% python3 -q
>>> import numpy as np
>>> np.set_printoptions(precision=1, suppress=True, linewidth=100, sign=" ")
>>> q, _ = np.linalg.qr(np.array([[1.7, 0.9],
...     [-1.2, 0.8],
...     [0.4, 0.1],
...     [1.7, 1.0],
...     [1.0, 0.6],
...     [0.1, -0.3]]))
>>> A = q @ q.T
>>> print(A.round(1) + 0)
[[ 0.4  0.   0.1  0.4  0.2  0. ]
 [ 0.   0.9 -0.1  0.   0.  -0.2]
 [ 0.1 -0.1  0.   0.1  0.   0. ]
 [ 0.4  0.   0.1  0.4  0.3 -0.1]
 [ 0.2  0.   0.   0.3  0.2  0. ]
 [ 0.  -0.2  0.  -0.1  0.   0.1]]
>>> Uu, s, Vt = np.linalg.svd(A)
>>> print(np.argmax(s[:-1] / (s[1:] + 1e-6)) + 1)
2
>>> B = Uu[:, :2] @ np.diag(s[:2]) @ Vt[:2]
>>> print(round(np.linalg.norm(A - B) / np.linalg.norm(A), 1))
0.0
>>> print(np.linalg.matrix_rank(B))
2
>>> print(B.round(1) + 0)
[[ 0.4  0.   0.1  0.4  0.2  0. ]
 [ 0.   0.9 -0.1  0.   0.  -0.2]
 [ 0.1 -0.1  0.   0.1  0.   0. ]
 [ 0.4  0.   0.1  0.4  0.3 -0.1]
 [ 0.2  0.   0.   0.3  0.2  0. ]
 [ 0.  -0.2  0.  -0.1  0.   0.1]]
>>> evals, evecs = np.linalg.eigh(A)
>>> vec = np.array([-3, -2, 3, -1, -3, 2])
>>> print(np.round(vec @ A @ vec / (vec @ vec), 1), round(float(evals[0]), 1), round(float(evals[-1]), 1))
0.5 -0.0 1.0
>>> print(np.round(evecs * np.maximum(evals, 0) @ evecs.T, 1) + 0)
[[ 0.4  0.   0.1  0.4  0.2  0. ]
 [ 0.   0.9 -0.1  0.   0.  -0.2]
 [ 0.1 -0.1  0.   0.1  0.   0. ]
 [ 0.4  0.   0.1  0.4  0.3 -0.1]
 [ 0.2  0.   0.   0.3  0.2  0. ]
 [ 0.  -0.2  0.  -0.1  0.   0.1]]
>>> print(np.round(np.abs(A).sum(axis=1).max(), 1), round(np.abs(evals).max(), 1))
1.3 1.0
>>> evals, evecs = np.linalg.eigh(A)
>>> print(np.round(evecs @ np.diag(evals) @ evecs.T, 1) + 0)
[[ 0.4  0.   0.1  0.4  0.2  0. ]
 [ 0.   0.9 -0.1  0.   0.  -0.2]
 [ 0.1 -0.1  0.   0.1  0.   0. ]
 [ 0.4  0.   0.1  0.4  0.3 -0.1]
 [ 0.2  0.   0.   0.3  0.2  0. ]
 [ 0.  -0.2  0.  -0.1  0.   0.1]]
>>> print(np.linalg.eigvalsh(A + 3 * np.eye(6)))
[ 3.  3.  3.  3.  4.  4.]
>>> print(np.round(evecs.T @ A @ evecs, 1) + 0)
[[ 0.  0.  0.  0.  0.  0.]
 [ 0.  0.  0.  0.  0.  0.]
 [ 0.  0.  0.  0.  0.  0.]
 [ 0.  0.  0.  0.  0.  0.]
 [ 0.  0.  0.  0.  1.  0.]
 [ 0.  0.  0.  0.  0.  1.]]
>>> print(np.round(np.linalg.eigvalsh(A @ A), 1) + 0)
[ 0.  0.  0.  0.  1.  1.]
>>> print(evals.round(1) + 0)
[ 0.  0.  0.  0.  1.  1.]
